In [1]: import numpy as np

In [2]: from numpy import linalg as LA

In [3]: np.set_printoptions(precision=2, suppress=True, linewidth=120)

In [4]: feats = np.load("data.npy")

In [5]: feats
Out[5]: 
array([[-0.65, -2.24,  1.04,  0.56],
       [ 1.78,  0.7 ,  1.54,  0.48],
       [-1.72,  1.64,  1.08,  1.34],
       [ 0.47, -0.47, -0.95,  1.98]])

In [6]: x0 = np.array([3, 1, 3, 0])

In [7]: y = feats @ x0

In [8]: print(y)
[-1.07 10.66 -0.28 -1.91]

In [9]: np.round(LA.solve(feats, 4 * y), 2) + 0
Out[9]: array([12.,  4., 12.,  0.])

In [10]: print(np.round(LA.solve(feats, y + feats[:, 2]), 2) + 0)
[3. 1. 4. 0.]

In [11]: q, V = LA.qr(feats[:, :1])[0], LA.qr(feats[:, 1:])[0]

In [12]: sig = LA.svd(q.T @ V, compute_uv=False)

In [13]: np.degrees(np.arccos(sig.clip(0, 1)))
Out[13]: array([81.85])

In [14]: (sig > 0.9).sum()
Out[14]: np.int64(0)

In [15]: np.einsum("ii->", feats)
Out[15]: np.float64(3.11)

In [16]: round(LA.eigvals(feats).sum().real, 2)
Out[16]: np.float64(3.11)

In [17]: np.kron(np.eye(2, dtype=int), feats)
Out[17]: 
array([[-0.65, -2.24,  1.04,  0.56, -0.  , -0.  ,  0.  ,  0.  ],
       [ 1.78,  0.7 ,  1.54,  0.48,  0.  ,  0.  ,  0.  ,  0.  ],
       [-1.72,  1.64,  1.08,  1.34, -0.  ,  0.  ,  0.  ,  0.  ],
       [ 0.47, -0.47, -0.95,  1.98,  0.  , -0.  , -0.  ,  0.  ],
       [-0.  , -0.  ,  0.  ,  0.  , -0.65, -2.24,  1.04,  0.56],
       [ 0.  ,  0.  ,  0.  ,  0.  ,  1.78,  0.7 ,  1.54,  0.48],
       [-0.  ,  0.  ,  0.  ,  0.  , -1.72,  1.64,  1.08,  1.34],
       [ 0.  , -0.  , -0.  ,  0.  ,  0.47, -0.47, -0.95,  1.98]])

In [18]: np.round(LA.det(feats[::-1]), 2)
Out[18]: np.float64(42.98)

In [19]: E = np.load("test6.npy")

In [20]: E
Out[20]: 
array([[3, 1, 0, 0, 0, 0],
       [3, 2, 0, 0, 0, 0],
       [1, 2, 0, 0, 0, 0],
       [0, 0, 3, 1, 0, 0],
       [0, 0, 3, 2, 0, 0],
       [0, 0, 1, 2, 0, 0],
       [0, 0, 0, 0, 3, 1],
       [0, 0, 0, 0, 3, 2],
       [0, 0, 0, 0, 1, 2]])

In [21]: q = feats.astype(float).copy()

In [22]: for j in range(4):
    ...:     q[:, j] -= q[:, :j] @ (q[:, :j].T @ q[:, j])
    ...:     q[:, j] /= LA.norm(q[:, j])
    ...: 

In [23]: np.round(q.T @ feats, 2) + 0
Out[23]: 
array([[ 2.6 , -0.13, -0.09, -0.34],
       [ 0.  ,  2.9 ,  0.33,  0.1 ],
       [ 0.  ,  0.  ,  2.32,  0.35],
       [ 0.  ,  0.  ,  0.  ,  2.45]])

In [24]: np.round(q.T @ q, 2) + 0
Out[24]: 
array([[1., 0., 0., 0.],
       [0., 1., 0., 0.],
       [0., 0., 1., 0.],
       [0., 0., 0., 1.]])
